% python3 -q
>>> import numpy as np
>>> np.set_printoptions(suppress=True, linewidth=100)
>>> r0 = np.array([-2, 0, -1, 1, 2, -1])
>>> M = -2 * np.eye(6) + np.outer(r0, r0)
>>> M
array([[ 2.,  0.,  2., -2., -4.,  2.],
       [ 0., -2.,  0.,  0.,  0.,  0.],
       [ 2.,  0., -1., -1., -2.,  1.],
       [-2.,  0., -1., -1.,  2., -1.],
       [-4.,  0., -2.,  2.,  2., -2.],
       [ 2.,  0.,  1., -1., -2., -1.]])
>>> # equal to its transpose
>>> np.linalg.rank(M)
Traceback (most recent call last):
  File "<python-input-6>", line 1, in <module>
    np.linalg.rank(M)
    ^^^^^^^^^^^^^^
AttributeError: module 'numpy.linalg' has no attribute 'rank'
>>> print(np.round(np.linalg.norm(M), 2))
10.05
>>> print(np.round(np.linalg.svd(M, compute_uv=False), 2))
[9. 2. 2. 2. 2. 2.]
>>> M[:, 6]
Traceback (most recent call last):
  File "<python-input-9>", line 1, in <module>
    M[:, 6]
    ~^^^^^^
IndexError: index 6 is out of bounds for axis 1 with size 6
>>> np.linalg.matrix_rank(M)
np.int64(6)
>>> np.abs(M).max()
np.float64(4.0)
>>> np.round(M.mean(axis=0), 2)
array([ 0.  , -0.33, -0.17, -0.5 , -0.67, -0.17])
>>> np.diff(M, axis=0)
array([[-2., -2., -2.,  2.,  4., -2.],
       [ 2.,  2., -1., -1., -2.,  1.],
       [-4.,  0.,  0.,  0.,  4., -2.],
       [-2.,  0., -1.,  3.,  0., -1.],
       [ 6.,  0.,  3., -3., -4.,  1.]])
>>> M.sum(axis=1)
array([ 0., -2., -1., -3., -4., -1.])
>>> M[6]
Traceback (most recent call last):
  File "<python-input-15>", line 1, in <module>
    M[6]
    ~^^^
IndexError: index 6 is out of bounds for axis 0 with size 6
>>> M - M[0]
array([[ 0.,  0.,  0.,  0.,  0.,  0.],
       [-2., -2., -2.,  2.,  4., -2.],
       [ 0.,  0., -3.,  1.,  2., -1.],
       [-4.,  0., -3.,  1.,  6., -3.],
       [-6.,  0., -4.,  4.,  6., -4.],
       [ 0.,  0., -1.,  1.,  2., -3.]])
>>> print(np.allclose(M @ M.T, M.T @ M))
True
>>> print(np.round(np.linalg.matrix_power(M, 3), 2))
[[ 260.    0.  134. -134. -268.  134.]
 [   0.   -8.    0.    0.    0.    0.]
 [ 134.    0.   59.  -67. -134.   67.]
 [-134.    0.  -67.   59.  134.  -67.]
 [-268.    0. -134.  134.  260. -134.]
 [ 134.    0.   67.  -67. -134.   59.]]
>>> assert M == M.T
Traceback (most recent call last):
  File "<python-input-19>", line 1, in <module>
    assert M == M.T
           ^^^^^^^^
ValueError: The truth value of an array with more than one element is ambiguous. Use a.any() or a.all()
>>> M @ M
array([[ 32.,   0.,  14., -14., -28.,  14.],
       [  0.,   4.,   0.,   0.,   0.,   0.],
       [ 14.,   0.,  11.,  -7., -14.,   7.],
       [-14.,   0.,  -7.,  11.,  14.,  -7.],
       [-28.,   0., -14.,  14.,  32., -14.],
       [ 14.,   0.,   7.,  -7., -14.,  11.]])
